% ipython --no-banner

In [1]: import numpy as np

In [2]: np.set_printoptions(precision=1, suppress=True, linewidth=120)

In [3]: W0 = np.loadtxt("w.csv", delimiter=",")

In [4]: W0
Out[4]: 
array([[ 3.,  4.,  5.,  6.,  7.,  8.,  9., 10.],
       [11., 12., 13., 14., 15., 16., 17., 18.],
       [19., 20., 21., 22., 23., 24., 25., 26.],
       [27., 28., 29., 30., 31., 32., 33., 34.],
       [35., 36., 37., 38., 39., 40., 41., 42.]])

In [5]: # looks like rank 2

In [6]: Uu, sigma, Vt = np.linalg.svd(W0)

In [7]: np.argmax(sigma[:-1] / (sigma[1:] + 1e-6)) + 1
Out[7]: np.int64(2)

In [8]: M2 = Uu[:, :2] @ np.diag(sigma[:2]) @ Vt[:2]

In [9]: print(round(float(np.linalg.norm(W0 - M2, 2)), 1), round(sigma[2], 1))
0.0 0.0

In [10]: np.linalg.matrix_rank(M2)
Out[10]: np.int64(2)

In [11]: M2 = W0 / np.sqrt((W0 ** 2).mean(axis=1, keepdims=True))

In [12]: M2[4]
Out[12]: array([0.9, 0.9, 1. , 1. , 1. , 1. , 1.1, 1.1])

In [13]: W0 - W0.mean(axis=1, keepdims=True)
Out[13]: 
array([[-3.5, -2.5, -1.5, -0.5,  0.5,  1.5,  2.5,  3.5],
       [-3.5, -2.5, -1.5, -0.5,  0.5,  1.5,  2.5,  3.5],
       [-3.5, -2.5, -1.5, -0.5,  0.5,  1.5,  2.5,  3.5],
       [-3.5, -2.5, -1.5, -0.5,  0.5,  1.5,  2.5,  3.5],
       [-3.5, -2.5, -1.5, -0.5,  0.5,  1.5,  2.5,  3.5]])

In [14]: np.linalg.norm(M2, axis=1)
Out[14]: array([2.8, 2.8, 2.8, 2.8, 2.8])

In [15]: M2 = W0 / np.linalg.norm(W0, axis=1, keepdims=True)

In [16]: gram = M2 @ M2.T

In [17]: np.linalg.norm(M2, axis=1)
Out[17]: array([1., 1., 1., 1., 1.])

In [18]: (gram - 2 * np.eye(5)).round(6).argmax(axis=1)
Out[18]: array([1, 2, 3, 4, 3])

In [19]: (np.abs(gram) > 0.9).astype(int)
Out[19]: 
array([[1, 1, 1, 1, 1],
       [1, 1, 1, 1, 1],
       [1, 1, 1, 1, 1],
       [1, 1, 1, 1, 1],
       [1, 1, 1, 1, 1]])

In [20]: np.round(np.degrees(np.arccos(np.clip(gram[3, 4], -1, 1))), 1)
Out[20]: np.float64(0.9)

In [21]: gram
Out[21]: 
array([[1., 1., 1., 1., 1.],
       [1., 1., 1., 1., 1.],
       [1., 1., 1., 1., 1.],
       [1., 1., 1., 1., 1.],
       [1., 1., 1., 1., 1.]])

In [22]: feats = np.array([[0, 0, 1, 0, 0],
    ...:     [1, 0, 0, 0, 0],
    ...:     [0, 1, 0, 0, 0],
    ...:     [0, 0, 0, 0, 1],
    ...:     [0, 0, 0, 1, 0]])

In [23]: feats
Out[23]: 
array([[0, 0, 1, 0, 0],
       [1, 0, 0, 0, 0],
       [0, 1, 0, 0, 0],
       [0, 0, 0, 0, 1],
       [0, 0, 0, 1, 0]])

In [24]: np.flatnonzero(np.linalg.matrix_power((feats != 0) + (feats.T != 0) + np.eye(5), 5)[4])
Out[24]: array([3, 4])

In [25]: (np.linalg.matrix_power((feats != 0) + (feats.T != 0) + np.eye(5), 5) > 0).astype(int)
Out[25]: 
array([[1, 1, 1, 0, 0],
       [1, 1, 1, 0, 0],
       [1, 1, 1, 0, 0],
       [0, 0, 0, 1, 1],
       [0, 0, 0, 1, 1]])

In [26]: np.sort(np.linalg.eigvals(feats).real)
Out[26]: array([-1. , -0.5, -0.5,  1. ,  1. ])

In [27]: round(np.linalg.det(feats), 1)
Out[27]: np.float64(-1.0)

In [28]: print(np.einsum("ii->", feats))
0

In [29]: np.round(np.linalg.det(feats[::-1]), 1)
Out[29]: np.float64(-1.0)

In [30]: gram = feats.T @ feats

In [31]: np.linalg.eigvalsh(gram)[::-1]
Out[31]: array([1., 1., 1., 1., 1.])

In [32]: np.linalg.svd(feats, compute_uv=False) ** 2
Out[32]: array([1., 1., 1., 1., 1.])

In [33]: gram
Out[33]: 
array([[1, 0, 0, 0, 0],
       [0, 1, 0, 0, 0],
       [0, 0, 1, 0, 0],
       [0, 0, 0, 1, 0],
       [0, 0, 0, 0, 1]])

In [34]: np.allclose(gram, gram.T)
Out[34]: True

In [35]: r0 = np.array([3, 1, 6, 7, 3])

In [36]: M2 = feats + np.outer(r0, np.eye(5)[1])

In [37]: np.linalg.matrix_rank(np.linalg.inv(M2) - np.linalg.inv(feats), tol=1e-8)
Out[37]: np.int64(1)

In [38]: M2
Out[38]: 
array([[0., 3., 1., 0., 0.],
       [1., 1., 0., 0., 0.],
       [0., 7., 0., 0., 0.],
       [0., 7., 0., 0., 1.],
       [0., 3., 0., 1., 0.]])

In [39]: print(np.linalg.svd(feats, compute_uv=False))
[1. 1. 1. 1. 1.]

In [40]: feats.T @ feats
Out[40]: 
array([[1, 0, 0, 0, 0],
       [0, 1, 0, 0, 0],
       [0, 0, 1, 0, 0],
       [0, 0, 0, 1, 0],
       [0, 0, 0, 0, 1]])

In [41]: feats @ feats.T
Out[41]: 
array([[1, 0, 0, 0, 0],
       [0, 1, 0, 0, 0],
       [0, 0, 1, 0, 0],
       [0, 0, 0, 1, 0],
       [0, 0, 0, 0, 1]])

In [42]: feats[:, 2] @ feats[:, 4]
Out[42]: np.int64(0)

In [43]: np.linalg.pinv(feats)
Out[43]: 
array([[0., 1., 0., 0., 0.],
       [0., 0., 1., 0., 0.],
       [1., 0., 0., 0., 0.],
       [0., 0., 0., 0., 1.],
       [0., 0., 0., 1., 0.]])

In [44]: np.linalg.norm(feats, axis=0)
Out[44]: array([1., 1., 1., 1., 1.])

In [45]: A = np.load("dump.npy")

In [46]: A
Out[46]: 
array([[4., 1., 1., 1., 1., 1., 1., 1., 1.],
       [1., 4., 1., 1., 1., 1., 1., 1., 1.],
       [1., 1., 4., 1., 1., 1., 1., 1., 1.],
       [1., 1., 1., 4., 1., 1., 1., 1., 1.],
       [1., 1., 1., 1., 4., 1., 1., 1., 1.],
       [1., 1., 1., 1., 1., 4., 1., 1., 1.],
       [1., 1., 1., 1., 1., 1., 4., 1., 1.],
       [1., 1., 1., 1., 1., 1., 1., 4., 1.],
       [1., 1., 1., 1., 1., 1., 1., 1., 4.]])

In [47]: # symmetric

In [48]: np.diff(A, axis=0)
Out[48]: 
array([[-3.,  3.,  0.,  0.,  0.,  0.,  0.,  0.,  0.],
       [ 0., -3.,  3.,  0.,  0.,  0.,  0.,  0.,  0.],
       [ 0.,  0., -3.,  3.,  0.,  0.,  0.,  0.,  0.],
       [ 0.,  0.,  0., -3.,  3.,  0.,  0.,  0.,  0.],
       [ 0.,  0.,  0.,  0., -3.,  3.,  0.,  0.,  0.],
       [ 0.,  0.,  0.,  0.,  0., -3.,  3.,  0.,  0.],
       [ 0.,  0.,  0.,  0.,  0.,  0., -3.,  3.,  0.],
       [ 0.,  0.,  0.,  0.,  0.,  0.,  0., -3.,  3.]])

In [49]: np.linalg.matrix_rank(A)
Out[49]: np.int64(9)

In [50]: A - A[0]
Out[50]: 
array([[ 0.,  0.,  0.,  0.,  0.,  0.,  0.,  0.,  0.],
       [-3.,  3.,  0.,  0.,  0.,  0.,  0.,  0.,  0.],
       [-3.,  0.,  3.,  0.,  0.,  0.,  0.,  0.,  0.],
       [-3.,  0.,  0.,  3.,  0.,  0.,  0.,  0.,  0.],
       [-3.,  0.,  0.,  0.,  3.,  0.,  0.,  0.,  0.],
       [-3.,  0.,  0.,  0.,  0.,  3.,  0.,  0.,  0.],
       [-3.,  0.,  0.,  0.,  0.,  0.,  3.,  0.,  0.],
       [-3.,  0.,  0.,  0.,  0.,  0.,  0.,  3.,  0.],
       [-3.,  0.,  0.,  0.,  0.,  0.,  0.,  0.,  3.]])
